>>> import numpy as np
>>> from numpy import linalg as LA
>>> np.set_printoptions(precision=3, suppress=True, linewidth=120)
>>> def rnd(a):
...     return np.round(a, 3) + 0
... 
>>> F = np.array([[6, 1, -4, -4], [1, 2, 4, 1], [-4, 4, -6, 4], [-4, 1, 4, -2]])
>>> ev, vecs = LA.eigh(F)
>>> x0 = np.array([5, 0, 0, 2])
>>> print(np.abs(F).sum(axis=1).max(), rnd(np.abs(ev).max()))
18 9.581
>>> print(rnd(x0 @ F @ x0 / (x0 @ x0)), rnd(ev[0]), rnd(ev[-1]))
2.138 -9.581 9.581
>>> print((np.sign(vecs[:, -1].round(6)) == np.sign(vecs[0, -1].round(6))).astype(int))
[1 0 0 0]
>>> print(rnd(vecs * np.maximum(ev, 0) @ vecs.T))
[[ 6.937  0.051 -2.449 -3.161]
 [ 0.051  3.176  1.401  0.949]
 [-2.449  1.401  1.499  1.551]
 [-3.161  0.949  1.551  1.738]]
>>> print(rnd(LA.eigvalsh(F[1:, 1:])))
[-9.27  -1.425  4.695]
>>> ev, vecs = LA.eig(F)
>>> print(rnd(np.sort(LA.eigvals(F.T))))
[-9.581 -3.769  3.769  9.581]
>>> print(rnd(np.sort(LA.eigvals(F @ F))))
[14.206 14.206 91.794 91.794]
>>> print(rnd(ev))
[ 9.581 -9.581 -3.769  3.769]
>>> print(rnd(LA.eigvalsh(F).min()))
-9.581
>>> u = np.array([5, -4, -2, 4])
>>> A2 = F + np.outer(u, np.eye(4)[0])
>>> print(LA.matrix_rank(LA.inv(A2) - LA.inv(F), tol=1e-8))
1
>>> print(rnd(LA.det(A2) / LA.det(F)), rnd(1 + LA.solve(F, u)[0]))
0.422 0.422
>>> print(LA.matrix_rank(A2 - F))
1
>>> E = np.load("run16.npy")
>>> print(E)
[[ 1.  0.  0.  0.]
 [ 0. -1.  0.  0.]
 [ 0.  0.  1.  0.]
 [ 0.  0.  0. -1.]]
>>> print(rnd(LA.det(F)))
1304.0
>>> print((F + F.T) / 2)
[[ 6.  1. -4. -4.]
 [ 1.  2.  4.  1.]
 [-4.  4. -6.  4.]
 [-4.  1.  4. -2.]]
>>> print(np.allclose(F, F.T))
True
>>> print(np.allclose(F @ F.T, F.T @ F))
True
>>> print(rnd(np.sort(np.abs(LA.eigvals(F)))))
[3.769 3.769 9.581 9.581]
>>> x0 = np.array([-4, 3, 5, -1])
>>> print(rnd(LA.norm(x0)), rnd(LA.norm(E @ x0)))
7.141 7.141
>>> print(E.T @ (E @ x0))
[-4.  3.  5. -1.]
>>> print(rnd(np.sort(np.abs(np.degrees(np.angle(LA.eigvals(E)))))))
[  0.   0. 180. 180.]
>>> print([p for p in range(1, 25) if np.allclose(LA.matrix_power(E, p), np.eye(4))])
[2, 4, 6, 8, 10, 12, 14, 16, 18, 20, 22, 24]
>>> A2 = LA.inv(E)
>>> print(rnd(LA.det(E) * LA.det(A2)))
1.0
>>> print(rnd(LA.cond(E)))
1.0
>>> rng = np.random.default_rng(75687)
>>> A2 = F + rng.integers(-2, 3, (4, 2)) @ rng.integers(-2, 3, (2, 4))
>>> print(A2)
[[10  7 -4  0]
 [-1 -2  8 -3]
 [-3  4  0  2]
 [-5  0  2 -2]]
>>> print(rnd(LA.svd(A2 - F, compute_uv=False)))
[10.761  7.155  0.     0.   ]
>>> A2 = E / np.sqrt((E ** 2).mean(axis=1, keepdims=True))
>>> print(LA.matrix_rank(E - E.mean(axis=1, keepdims=True)))
3
>>> print(A2[0])
[2. 0. 0. 0.]
>>> print(rnd(LA.norm(A2, axis=1)))
[2. 2. 2. 2.]
>>> u = np.array([3, -3, -3])
>>> v = np.array([2, 0, -1])
>>> X = np.outer(u, v)
>>> print(X)
[[ 6  0 -3]
 [-6  0  3]
 [-6  0  3]]
>>> left, sigma, vt = LA.svd(X)
>>> print(np.argmax(sigma[:-1] / (sigma[1:] + 1e-6)) + 1)
1
>>> A2 = left[:, :1] @ np.diag(sigma[:1]) @ vt[:1]
>>> print(LA.matrix_rank(A2))
1
>>> print(rnd(LA.norm(X - A2) / LA.norm(X)))
0.0
>>> print(LA.matrix_rank(X, rtol=0.05))
1
>>> O, _ = LA.qr(np.array([[-0.1, 0.2, -1.3], [1.0, -0.1, -0.3], [0.1, 0.9, -0.8]]))
>>> ev = np.array([1, 2, 1])
>>> feats = O @ np.diag(ev) @ O.T
>>> print(rnd(feats))
[[ 1.045 -0.016  0.207]
 [-0.016  1.006 -0.074]
 [ 0.207 -0.074  1.949]]
>>> ev, vecs = LA.eigh(E)
>>> x0 = np.array([0, 0, 1, -1])
>>> print(vecs * np.abs(ev) @ vecs.T)
[[1. 0. 0. 0.]
 [0. 1. 0. 0.]
 [0. 0. 1. 0.]
 [0. 0. 0. 1.]]
>>> print(rnd(LA.eigvalsh(E[1:, 1:])))
[-1. -1.  1.]
>>> low = LA.cholesky(feats)
>>> print(LA.eigvalsh(feats).min() > 0)
True
>>> print(rnd(low))
[[ 1.022  0.     0.   ]
 [-0.016  1.003  0.   ]
 [ 0.203 -0.071  1.379]]
>>> print(rnd(feats / np.sqrt(np.outer(np.diag(feats), np.diag(feats)))))
[[ 1.    -0.016  0.145]
 [-0.016  1.    -0.053]
 [ 0.145 -0.053  1.   ]]
>>> print(rnd(np.prod(np.diag(low)) ** 2), rnd(LA.det(feats)))
2.0 2.0
>>> data = np.array([[0.1, -0.2, -1.3, -0.3],
...     [1.6, 1.2, -1.1, 1.7],
...     [-1.1, 0.5, -0.2, -1.0]])
>>> print(data)
[[ 0.1 -0.2 -1.3 -0.3]
 [ 1.6  1.2 -1.1  1.7]
 [-1.1  0.5 -0.2 -1. ]]
>>> A2 = np.array([[1, 4, 3], [3, 0, 5]])
>>> C = np.kron(A2, data)
>>> print(rnd(LA.norm(C, 2)), rnd(LA.norm(A2, 2) * LA.norm(data, 2)))
21.117 21.117
>>> print(LA.matrix_rank(C))
6
>>> mat = np.tanh(np.array([[-0.7],
...     [-0.1],
...     [-1.8],
...     [0.0],
...     [1.1],
...     [-1.0],
...     [0.4],
...     [-1.1],
...     [0.8],
...     [0.4],
...     [0.8],
...     [-0.9],
...     [-0.2],
...     [-0.2],
...     [0.8],
...     [-1.4],
...     [0.0],
...     [-1.2],
...     [-1.3],
...     [1.9],
...     [-0.4]]) @ np.array([[0.5, 0.0, -0.9]]))
>>> print(rnd(mat))
[[-0.336  0.     0.558]
 [-0.05   0.     0.09 ]
 [-0.716  0.     0.925]
 [ 0.     0.     0.   ]
 [ 0.501  0.    -0.757]
 [-0.462  0.     0.716]
 [ 0.197  0.    -0.345]
 [-0.501  0.     0.757]
 [ 0.38   0.    -0.617]
 [ 0.197  0.    -0.345]
 [ 0.38   0.    -0.617]
 [-0.422  0.     0.67 ]
 [-0.1    0.     0.178]
 [-0.1    0.     0.178]
 [ 0.38   0.    -0.617]
 [-0.604  0.     0.851]
 [ 0.     0.     0.   ]
 [-0.537  0.     0.793]
 [-0.572  0.     0.824]
 [ 0.74   0.    -0.937]
 [-0.197  0.     0.345]]
>>> left, sigma, vt = LA.svd(mat, full_matrices=False)
>>> print(left.shape, sigma.shape, vt.shape)
(21, 3) (3,) (3, 3)
>>> print(np.abs(left[:, 0]).round(6).argmax())
19
>>> print(rnd(sigma / sigma[0]))
[1.    0.045 0.   ]
>>> print(rnd(np.abs(vt[0])))
[0.563 0.    0.826]
>>> print(rnd(np.sqrt((sigma ** 2).sum())), rnd(LA.norm(mat)))
3.373 3.373
>>> print((sigma > 1e-8).sum())
2
>>> print(rnd(sigma))
[3.369 0.15  0.   ]
>>> print(rnd(np.cumsum(sigma ** 2) / np.sum(sigma ** 2)))
[0.998 1.    1.   ]
>>> print(rnd(left.T @ mat @ vt.T))
[[3.369 0.    0.   ]
 [0.    0.15  0.   ]
 [0.    0.    0.   ]]
>>> print(rnd(left.T @ left))
[[1. 0. 0.]
 [0. 1. 0.]
 [0. 0. 1.]]
>>> A = np.loadtxt("data.csv", delimiter=",")
>>> print(A)
[[  0.479  -1.074   1.046]
 [  3.992   1.88  -21.643]
 [  4.006   0.93  -22.79 ]
 [ -0.19    0.72    2.411]
 [  3.695   1.779 -17.816]
 [  0.356  -0.086  -0.568]
 [  3.656   1.317 -17.886]
 [  3.571  -0.08  -18.155]
 [ -0.266   2.239  -3.574]
 [ -3.74   -2.403  20.656]
 [  0.648   3.665  -6.141]
 [  1.165   0.725  -2.523]
 [ -1.39   -2.677  11.566]
 [  2.635   1.279 -12.676]
 [  3.219   4.69  -16.909]
 [ -0.851  -0.632   2.305]
 [  1.488   3.16  -10.653]
 [ -1.081   0.09    2.642]
 [  0.     -0.376   0.232]
 [ -2.234  -0.4     7.767]
 [ -0.03    0.319  -1.172]
 [ -0.47   -2.738   3.88 ]
 [  4.04    2.179 -22.845]
 [  3.1     1.455 -16.569]
 [  2.921   1.522 -12.415]
 [  1.117   0.609 -10.819]
 [  1.137  -2.159  -4.831]]
>>> print(rnd(A[17] @ A[23]))
-46.995
>>> print(rnd(LA.norm(A) ** 2 / LA.norm(A, 2) ** 2))
1.012
>>> print(rnd(LA.norm(A, axis=0)))
[12.391  9.952 65.722]
>>> print(rnd(LA.norm(A, 1)), rnd(LA.norm(A, np.inf)))
272.49 29.064
>>> Xc = A - A.mean(axis=0)
>>> vecs = LA.svd(Xc)[2][:1]
>>> A2 = Xc - Xc @ vecs.T @ vecs
>>> print(rnd(A2.std(axis=0)))
[0.466 1.342 0.137]
>>> print(rnd(np.cov(Xc @ vecs.T, rowvar=False)))
132.044
>>> print(rnd((Xc @ vecs.T).std(axis=0)))
[11.276]
>>> print(rnd(LA.norm(A2) / LA.norm(Xc)))
0.126
>>> def softmax(z):
...     e = np.exp(z - z.max(axis=-1, keepdims=True))
...     return e / e.sum(axis=-1, keepdims=True)
... 
>>> print(rnd(softmax(10 * A[7])))
[1. 0. 0.]
>>> print(rnd(softmax(A[7])))
[0.975 0.025 0.   ]
>>> print(rnd(softmax(A).sum(axis=1)))
[1. 1. 1. 1. 1. 1. 1. 1. 1. 1. 1. 1. 1. 1. 1. 1. 1. 1. 1. 1. 1. 1. 1. 1. 1. 1. 1.]
>>> print(rnd(softmax(A[7] + -3)))
[0.975 0.025 0.   ]
>>> S = A @ A.T / np.sqrt(3)
>>> print(softmax(S).round(6).argmax(axis=1))
[ 9 22 22  9 22  2 22 22 22  9 22 22  9 22 22  9 22  9  9  9 22  9 22 22 22 22  2]
>>> D = LA.norm(A[:, None] - A[None], axis=-1)
>>> print(D.shape)
(27, 27)
>>> print(rnd(D[:5, :5]))
[[ 0.    23.149 24.179  2.351 19.346]
 [23.149  0.     1.489 24.442  3.84 ]
 [24.179  1.489  0.    25.549  5.056]
 [ 2.351 24.442 25.549  0.    20.624]
 [19.346  3.84   5.056 20.624  0.   ]]
>>> print(D[2].round(6).argsort(kind="stable")[:4])
[ 2 22  1  7]
>>> print((D + 1e9 * np.eye(27)).round(6).argmin(axis=1))
[18 22 22 17  6 20  4  6 11 12  8 20 19 24  4 17 25 15  5 12  5 15  1  4 13 13 11]
>>> print(np.unravel_index(D.round(6).argmax(), D.shape))
(np.int64(9), np.int64(22))
>>> proj = A @ LA.solve(A.T @ A, A.T)
>>> print(rnd(proj @ A[:, 0]))
[ 0.479  3.992  4.006 -0.19   3.695  0.356  3.656  3.571 -0.266 -3.74   0.648  1.165 -1.39   2.635  3.219 -0.851  1.488
 -1.081  0.    -2.234 -0.03  -0.47   4.04   3.1    2.921  1.117  1.137]
>>> print(rnd(np.trace(proj)))
3.0
>>> print(np.allclose(proj @ proj, proj))
True
>>> W0 = np.load("w.npy")
>>> print(W0)
[[ 9.  0.  6.  8.]
 [ 0.  5.  0.  0.]
 [ 6.  0. 14. 12.]
 [ 8.  0. 12. 21.]]
>>> A2 = LA.inv(W0)
>>> print(rnd(LA.det(W0) * A2))
[[ 750.    0. -150. -200.]
 [   0.  850.    0.    0.]
 [-150.    0.  625. -300.]
 [-200.    0. -300.  450.]]
>>> print(rnd(LA.det(W0) * LA.det(A2)))
1.0
>>> print(rnd(W0 @ A2))
[[1. 0. 0. 0.]
 [0. 1. 0. 0.]
 [0. 0. 1. 0.]
 [0. 0. 0. 1.]]
>>> print(rnd(LA.cond(W0)))
6.8
